% ipython --no-banner

In [1]: import numpy as np

In [2]: import numpy.linalg as la

In [3]: np.set_printoptions(suppress=True, linewidth=120)

In [4]: tidy = lambda a: np.round(a, 2) + 0

In [5]: A = np.array([[1, -3, 9, -27],
   ...:     [1, -2, 4, -8],
   ...:     [1, -1, 1, -1],
   ...:     [1, 0, 0, 0],
   ...:     [1, 1, 1, 1],
   ...:     [1, 2, 4, 8],
   ...:     [1, 3, 9, 27],
   ...:     [1, 4, 16, 64],
   ...:     [1, 5, 25, 125],
   ...:     [1, 6, 36, 216],
   ...:     [1, 7, 49, 343],
   ...:     [1, 8, 64, 512],
   ...:     [1, 9, 81, 729],
   ...:     [1, 10, 100, 1000]])

In [6]: print(tidy(la.norm(A) ** 2 / la.norm(A, 2) ** 2))
1.0

In [7]: print(A[12] @ A[4])
820

In [8]: print(tidy(la.norm(A[12] - A[4])))
732.43

In [9]: print(tidy(la.norm(A, axis=1)))
[  28.64    9.22    2.      1.      2.      9.22   28.64   66.1   127.58  219.06  346.55  516.05  733.54 1005.04]

In [10]: print(tidy(la.norm(A[12], 1)), tidy(la.norm(A[12], np.inf)))
820.0 729.0

In [11]: print(tidy(la.norm(A, axis=0)))
[   3.74   19.97  159.47 1406.84]

In [12]: q, _ = la.qr(np.array([[-1.4, 1.6, 1.0, 0.7],
    ...:     [-0.3, 2.3, 0.3, -0.2],
    ...:     [-1.0, 1.1, 1.1, 1.4],
    ...:     [1.9, -1.9, 0.5, 0.7],
    ...:     [-1.0, 1.6, -1.9, -0.6],
    ...:     [-0.2, 0.9, -1.0, -1.1],
    ...:     [-0.3, 0.4, 0.4, -0.1],
    ...:     [0.4, 0.8, 0.7, -1.4],
    ...:     [-0.5, -1.3, 0.2, 0.3],
    ...:     [0.6, 1.3, 0.6, -0.1],
    ...:     [0.9, 0.8, 0.2, -0.6],
    ...:     [0.7, 2.3, 1.1, -2.4],
    ...:     [0.7, 1.1, 0.5, 0.3],
    ...:     [-0.9, 0.4, -0.6, 0.4],
    ...:     [0.3, -1.1, 0.1, 1.1]]))

In [13]: data = q @ q.T

In [14]: print(tidy(data))
[[ 0.38  0.14  0.35 -0.22 -0.07 -0.11  0.1   0.01  0.06  0.03 -0.09  0.03  0.01  0.07 -0.02]
 [ 0.14  0.23  0.16 -0.07  0.14  0.04  0.01 -0.01 -0.17  0.17  0.09  0.1   0.18  0.04 -0.03]
 [ 0.35  0.16  0.39 -0.08 -0.11 -0.16  0.07 -0.08  0.    0.09 -0.05 -0.08  0.11  0.06  0.06]
 [-0.22 -0.07 -0.08  0.43 -0.22 -0.12 -0.07 -0.06 -0.08  0.11  0.12 -0.09  0.16 -0.13  0.16]
 [-0.07  0.14 -0.11 -0.22  0.53  0.26 -0.06 -0.13 -0.17  0.    0.03 -0.11  0.02  0.17 -0.07]
 [-0.11  0.04 -0.16 -0.12  0.26  0.18 -0.03  0.02 -0.07 -0.02  0.04  0.07 -0.04  0.05 -0.09]
 [ 0.1   0.01  0.07 -0.07 -0.06 -0.03  0.04  0.05  0.05 -0.01 -0.03  0.07 -0.03  0.   -0.03]
 [ 0.01 -0.01 -0.08 -0.06 -0.13  0.02  0.05  0.22  0.05  0.    0.04  0.34 -0.06 -0.09 -0.12]
 [ 0.06 -0.17  0.   -0.08 -0.17 -0.07  0.05  0.05  0.21 -0.16 -0.15 -0.03 -0.2  -0.01 -0.01]
 [ 0.03  0.17  0.09  0.11  0.   -0.02 -0.01  0.   -0.16  0.19  0.14  0.1   0.21 -0.03  0.02]
 [-0.09  0.09 -0.05  0.12  0.03  0.04 -0.03  0.04 -0.15  0.14  0.14  0.13  0.15 -0.06  0.  ]
 [ 0.03  0.1  -0.08 -0.09 -0.11  0.07  0.07  0.34 -0.03  0.1   0.13  0.57  0.01 -0.13 -0.19]
 [ 0.01  0.18  0.11  0.16  0.02 -0.04 -0.03 -0.06 -0.2   0.21  0.15  0.01  0.27 -0.02  0.07]
 [ 0.07  0.04  0.06 -0.13  0.17  0.05  0.   -0.09 -0.01 -0.03 -0.06 -0.13 -0.02  0.1   0.  ]
 [-0.02 -0.03  0.06  0.16 -0.07 -0.09 -0.03 -0.12 -0.01  0.02  0.   -0.19  0.07  0.    0.11]]

In [15]: U, sig, Vt = la.svd(data)

In [16]: print(tidy(sig))
[1. 1. 1. 1. 0. 0. 0. 0. 0. 0. 0. 0. 0. 0. 0.]

In [17]: print(np.argmax(sig[:-1] / (sig[1:] + 1e-6)) + 1)
4

In [18]: A2 = U[:, :4] @ np.diag(sig[:4]) @ Vt[:4]

In [19]: print(tidy(la.norm(data - A2, 2)), tidy(sig[4]))
0.0 0.0

In [20]: print(la.matrix_rank(A2))
4

In [21]: print(la.matrix_rank(data, rtol=0.05))
4
